$ python -q
>>> import numpy as np
>>> from numpy import linalg as LA
>>> np.set_printoptions(precision=3, suppress=True, linewidth=120)
>>> def rd(a):
...     return np.round(a, 3) + 0
... 
>>> q, _ = LA.qr(np.array([[0.0, 0.3, 2.5, -0.1],
...     [-0.1, 0.1, -2.2, -0.9],
...     [0.9, -0.5, -0.4, 0.4],
...     [-0.8, -1.4, -0.3, -0.1]]))
>>> arr = q[:, :4]
>>> print(rd(arr))
[[ 0.    -0.212  0.713  0.668]
 [ 0.083 -0.102 -0.694  0.708]
 [-0.745  0.639  0.011  0.19 ]
 [ 0.662  0.732  0.099  0.126]]
>>> out = arr / np.sqrt((arr ** 2).mean(axis=1, keepdims=True))
>>> print(rd(LA.norm(out, axis=1)))
[2. 2. 2. 2.]
>>> print(rd(out[1]))
[ 0.166 -0.205 -1.388  1.416]
>>> q, _ = LA.qr(np.array([[0.7, 1.7, 0.4, 0.6],
...     [-0.9, 2.5, 0.3, 0.0],
...     [-1.0, -0.3, 0.5, -0.2],
...     [-0.7, 0.0, -0.3, 1.5]]))
>>> feats = 3 * q
>>> print(rd(feats))
[[-1.257 -1.888 -1.032  1.67 ]
 [ 1.616 -2.252  0.432 -1.063]
 [ 1.796  0.572 -2.254  0.605]
 [ 1.257  0.19   1.633  2.172]]
>>> th = np.radians(60)
>>> R = np.eye(4)
>>> R[2, 2] = R[0, 0] = np.cos(th)
>>> R[2, 0], R[0, 2] = -np.sin(th), np.sin(th)
>>> print(rd(R))
[[ 0.5    0.     0.866  0.   ]
 [ 0.     1.     0.     0.   ]
 [-0.866  0.     0.5    0.   ]
 [ 0.     0.     0.     1.   ]]
>>> out = feats @ R.T
>>> print(rd(out))
[[-1.523 -1.888  0.573  1.67 ]
 [ 1.182 -2.252 -1.184 -1.063]
 [-1.054  0.572 -2.683  0.605]
 [ 2.043  0.19  -0.272  2.172]]
>>> print(rd(np.abs(out - feats).max(axis=0)))
[2.85  0.    1.905 0.   ]
>>> print(np.allclose(LA.norm(feats, axis=1), LA.norm(out, axis=1)))
True
>>> x0 = np.array([0, -3, 5, 0])
>>> h = np.maximum(out @ x0, 0)
>>> print(rd(out.T @ h))
[-11.998 -17.984   3.893  13.35 ]
>>> out = np.array([[3, 1], [1, 0]])
>>> basis = np.kron(out, feats)
>>> print(basis.shape)
(8, 8)
>>> print(rd(LA.norm(basis, 2)), rd(LA.norm(out, 2) * LA.norm(feats, 2)))
9.908 9.908
>>> print(LA.matrix_rank(basis))
8
>>> t3 = np.stack([feats, -1 * feats, feats[::-1]])
>>> print(rd(t3.sum(axis=0)))
[[ 1.257  0.19   1.633  2.172]
 [ 1.796  0.572 -2.254  0.605]
 [ 1.616 -2.252  0.432 -1.063]
 [-1.257 -1.888 -1.032  1.67 ]]
>>> print(rd(LA.norm(t3, axis=(1, 2))))
[6. 6. 6.]
>>> print(LA.matrix_rank(t3))
[4 4 4]
>>> rng = np.random.default_rng(69634)
>>> lab = rng.permutation(4)
>>> out = feats[:, lab] * rng.choice([-1, 1], 4)
>>> print(rd(out))
[[ 1.032  1.257  1.67  -1.888]
 [-0.432 -1.616 -1.063 -2.252]
 [ 2.254 -1.796  0.605  0.572]
 [-1.633 -1.257  2.172  0.19 ]]
>>> left, _, Vh = LA.svd(feats.T @ out)
>>> print(lab)
[2 0 3 1]
>>> print(rd(LA.lstsq(feats, out)[0]))
[[ 0. -1.  0.  0.]
 [ 0.  0.  0.  1.]
 [-1.  0.  0.  0.]
 [ 0.  0.  1.  0.]]
>>> mat = np.loadtxt("w.csv", delimiter=",")
>>> print(mat)
[[4. 0. 1. 0. 0. 0.]
 [1. 3. 2. 0. 0. 0.]
 [4. 3. 4. 0. 0. 0.]
 [0. 0. 0. 0. 0. 0.]
 [0. 0. 0. 0. 0. 0.]
 [0. 0. 0. 0. 0. 0.]]
>>> print(mat @ mat)
[[20.  3.  8.  0.  0.  0.]
 [15. 15. 15.  0.  0.  0.]
 [35. 21. 26.  0.  0.  0.]
 [ 0.  0.  0.  0.  0.  0.]
 [ 0.  0.  0.  0.  0.  0.]
 [ 0.  0.  0.  0.  0.  0.]]
>>> print(rd(np.sort(LA.eigvals(mat).real)))
[0.    0.    0.    0.643 3.315 7.043]
>>> print(np.flatnonzero(LA.matrix_power((mat != 0) + (mat.T != 0) + np.eye(6), 6)[3]))
[3]
>>> print((mat != 0).astype(int))
[[1 0 1 0 0 0]
 [1 1 1 0 0 0]
 [1 1 1 0 0 0]
 [0 0 0 0 0 0]
 [0 0 0 0 0 0]
 [0 0 0 0 0 0]]
